>>> import numpy as np
>>> np.set_printoptions(precision=2, suppress=True, linewidth=120)
>>> rd = lambda a: np.round(a, 2) + 0
>>> data = np.load("out12.npy")
>>> data
array([[ 0,  0,  2],
       [ 0,  0, -2]])
>>> A2 = data / np.linalg.norm(data, axis=1, keepdims=True)
>>> G = A2 @ A2.T
>>> np.degrees(np.arccos(np.clip(G[0, 1], -1, 1)))
np.float64(180.0)
>>> np.argwhere(np.triu(np.abs(G) > 0.95, 1))
array([[0, 1]])
>>> (G - 2 * np.eye(2)).round(6).argmax(axis=1)
array([0, 0])
>>> G[0]
array([ 1., -1.])
>>> rd(np.linalg.svd(data, compute_uv=False))
array([2.83, 0.  ])
>>> left, sig, Vh = np.linalg.svd(data)
>>> V = Vh[:(sig > 1e-8).sum()]
>>> rng = np.random.default_rng(6263)
>>> x0 = data[0] + -2 * data[1] + rng.integers(2) * np.eye(3)[0]
>>> x0
array([0., 0., 6.])
>>> np.diag(V.T @ V)
array([0., 0., 1.])
>>> blk = np.stack([data, 3 * data, data[::-1]])
>>> np.linalg.matrix_rank(blk.reshape(3, -1))
np.int64(1)
>>> blk.shape
(3, 2, 3)
>>> (blk @ data.T).shape
(3, 2, 2)
>>> blk.sum(axis=0)
array([[ 0,  0,  6],
       [ 0,  0, -6]])
>>> np.einsum("bij,cij->bc", blk, blk)
array([[  8,  24,  -8],
       [ 24,  72, -24],
       [ -8, -24,   8]])
>>> rd(np.linalg.norm(blk, axis=(1, 2)))
array([2.83, 8.49, 2.83])
>>> W1 = np.array([[0, -4], [3, 0], [0, -2]])
>>> b = np.array([1, 9])
>>> H = np.maximum(data @ W1 + b, 0)
>>> H
array([[ 1,  5],
       [ 1, 13]])
>>> (H > 0).mean(axis=0)
array([1., 1.])
>>> (H > 0).astype(int)
array([[1, 1],
       [1, 1]])
>>> np.linalg.matrix_rank(H)
np.int64(2)
>>> basis = np.array([[1, -1], [1, -4]])
>>> W1 @ basis
array([[-4, 16],
       [ 3, -3],
       [-2,  8]])
>>> H @ basis
array([[  6, -21],
       [ 14, -53]])
>>> (H @ basis).round(6).argmax(axis=1)
array([0, 0])
>>> arr = np.array([[0.0, 0.0, 0.0], [2.0, -2.0, 0.0], [0.0, 0.0, 5.0]])
>>> def softmax(z):
...     e = np.exp(z - z.max(axis=-1, keepdims=True))
...     return e / e.sum(axis=-1, keepdims=True)
... 
>>> rd(softmax(arr[2] + 4))
array([0.01, 0.01, 0.99])
>>> rd(softmax(10 * arr[2]))
array([0., 0., 1.])
>>> att = arr @ arr.T / np.sqrt(3)
>>> rd(softmax(att + np.triu(np.full(att.shape, -np.inf), 1)))
array([[1.  , 0.  , 0.  ],
       [0.01, 0.99, 0.  ],
       [0.  , 0.  , 1.  ]])
>>> left, sig, Vh = np.linalg.svd(arr)
>>> np.argmax(sig[:-1] / (sig[1:] + 1e-6)) + 1
np.int64(2)
>>> A2 = left[:, :2] @ np.diag(sig[:2]) @ Vh[:2]
>>> np.linalg.matrix_rank(arr, rtol=0.05)
np.int64(2)
>>> rd(np.abs(arr - A2).max())
np.float64(0.0)
>>> rd(A2)
array([[ 0.,  0.,  0.],
       [ 2., -2.,  0.],
       [ 0.,  0.,  5.]])
>>> A = np.load("sample3.npy")
>>> A
array([[2., 1., 0., 0.],
       [0., 2., 1., 0.],
       [0., 0., 2., 1.],
       [0., 0., 0., 2.]])
>>> # triangular, det is the product of the diagonal
>>> np.kron(np.eye(2, dtype=int), A)
array([[2., 1., 0., 0., 0., 0., 0., 0.],
       [0., 2., 1., 0., 0., 0., 0., 0.],
       [0., 0., 2., 1., 0., 0., 0., 0.],
       [0., 0., 0., 2., 0., 0., 0., 0.],
       [0., 0., 0., 0., 2., 1., 0., 0.],
       [0., 0., 0., 0., 0., 2., 1., 0.],
       [0., 0., 0., 0., 0., 0., 2., 1.],
       [0., 0., 0., 0., 0., 0., 0., 2.]])
>>> rd(np.linalg.eigvals(A).sum().real)
np.float64(8.0)
>>> rd(np.linalg.det(A.T))
np.float64(16.0)
>>> blk = np.stack([A, -1 * A, A[::-1]])
>>> np.einsum("bij,cij->bc", blk, blk)
array([[ 19., -19.,   4.],
       [-19.,  19.,  -4.],
       [  4.,  -4.,  19.]])
>>> rd(np.linalg.det(blk))
array([16., 16., 16.])
>>> (blk @ A.T).shape
(3, 4, 4)
>>> np.linalg.matrix_rank(blk)
array([4, 4, 4])
>>> K = np.load("x.npy")
>>> K
array([[ 2,  4,  0],
       [ 8,  3,  0],
       [ 0,  0, -3]])
>>> left, sig, Vh = np.linalg.svd(K, full_matrices=False)
>>> (sig > 1e-8).sum()
np.int64(3)
>>> np.abs(left[:, 0]).round(6).argmax()
np.int64(1)
>>> rd(np.abs(Vh[0]))
array([0.88, 0.47, 0.  ])
>>> rd(left.T @ K @ Vh.T)
array([[9.22, 0.  , 0.  ],
       [0.  , 3.  , 0.  ],
       [0.  , 0.  , 2.82]])
>>> rd(np.cumsum(sig ** 2) / np.sum(sig ** 2))
array([0.83, 0.92, 1.  ])
>>> left.shape, sig.shape, Vh.shape
((3, 3), (3,), (3, 3))
